$ python -q
>>> import numpy as np
>>> from numpy import linalg as LA
>>> np.set_printoptions(precision=2, suppress=True, linewidth=140, floatmode="fixed")
>>> def rd(a):
...     return np.round(a, 2) + 0
... 
>>> A = np.array([[2.28, -0.37, 0.26], [-0.37, 2.48, -0.34], [0.26, -0.34, 2.24]])
>>> np.einsum("ii->", A)
np.float64(7.0)
>>> rd(np.poly(A))
array([  1.00,  -7.00,  16.00, -11.99])
>>> np.kron(np.eye(2, dtype=int), A)
array([[ 2.28, -0.37,  0.26,  0.00, -0.00,  0.00],
       [-0.37,  2.48, -0.34, -0.00,  0.00, -0.00],
       [ 0.26, -0.34,  2.24,  0.00, -0.00,  0.00],
       [ 0.00, -0.00,  0.00,  2.28, -0.37,  0.26],
       [-0.00,  0.00, -0.00, -0.37,  2.48, -0.34],
       [ 0.00, -0.00,  0.00,  0.26, -0.34,  2.24]])
>>> rd(LA.det(A.T))
np.float64(11.99)
>>> rd(LA.eigvals(A))
array([3.00, 2.00, 2.00])
>>> r0 = np.array([-5, -2, 0])
>>> Y = A + np.outer(r0, np.eye(3)[0])
>>> rd(LA.det(Y) / LA.det(A)), rd(1 + LA.solve(A, r0)[0])
(np.float64(-1.39), np.float64(-1.39))
>>> LA.matrix_rank(Y - A)
np.int64(1)
>>> m1, _ = LA.qr(np.array([[-0.9, -0.2, -2.4, -0.7, 1.2, 1.3, 1.2],
...     [0.0, -1.4, -0.1, -0.7, 0.4, -1.6, -0.1],
...     [-0.6, -0.8, -0.5, -0.3, 0.2, -0.8, -1.4],
...     [0.8, -1.7, -2.0, 1.4, 1.3, 0.3, -0.4],
...     [-1.3, -0.8, 0.4, -0.3, 2.0, -0.7, 0.4],
...     [-0.2, -0.6, -0.3, -0.5, 0.7, 1.2, 1.8],
...     [0.4, 0.7, 0.3, 1.3, -1.6, -1.3, 3.0]]))
>>> rd(m1)
array([[-0.47, -0.01,  0.83,  0.14,  0.07,  0.19,  0.20],
       [ 0.00, -0.53, -0.29,  0.40,  0.38,  0.45,  0.35],
       [-0.31, -0.26, -0.01, -0.10,  0.64, -0.32, -0.56],
       [ 0.42, -0.71,  0.34, -0.38, -0.23, -0.02, -0.09],
       [-0.68, -0.21, -0.34, -0.50, -0.31,  0.13,  0.14],
       [-0.10, -0.21, -0.03,  0.21, -0.06, -0.80,  0.51],
       [ 0.21,  0.24,  0.06, -0.60,  0.54,  0.02,  0.49]])
>>> blk = np.stack([m1, -2 * m1, m1[::-1]])
>>> rd(LA.det(blk))
array([   1.00, -128.00,   -1.00])
>>> (blk @ m1.T).shape
(3, 7, 7)
>>> blk.shape
(3, 7, 7)
>>> rd(LA.norm(blk, axis=(1, 2)))
array([2.65, 5.29, 2.65])
>>> LA.matrix_rank(blk)
array([7, 7, 7])
>>> rd(np.einsum("bij,cij->bc", blk, blk))
array([[  7.00, -14.00,   1.00],
       [-14.00,  28.00,  -2.00],
       [  1.00,  -2.00,   7.00]])
>>> LA.matrix_rank(blk.reshape(3, -1))
np.int64(2)
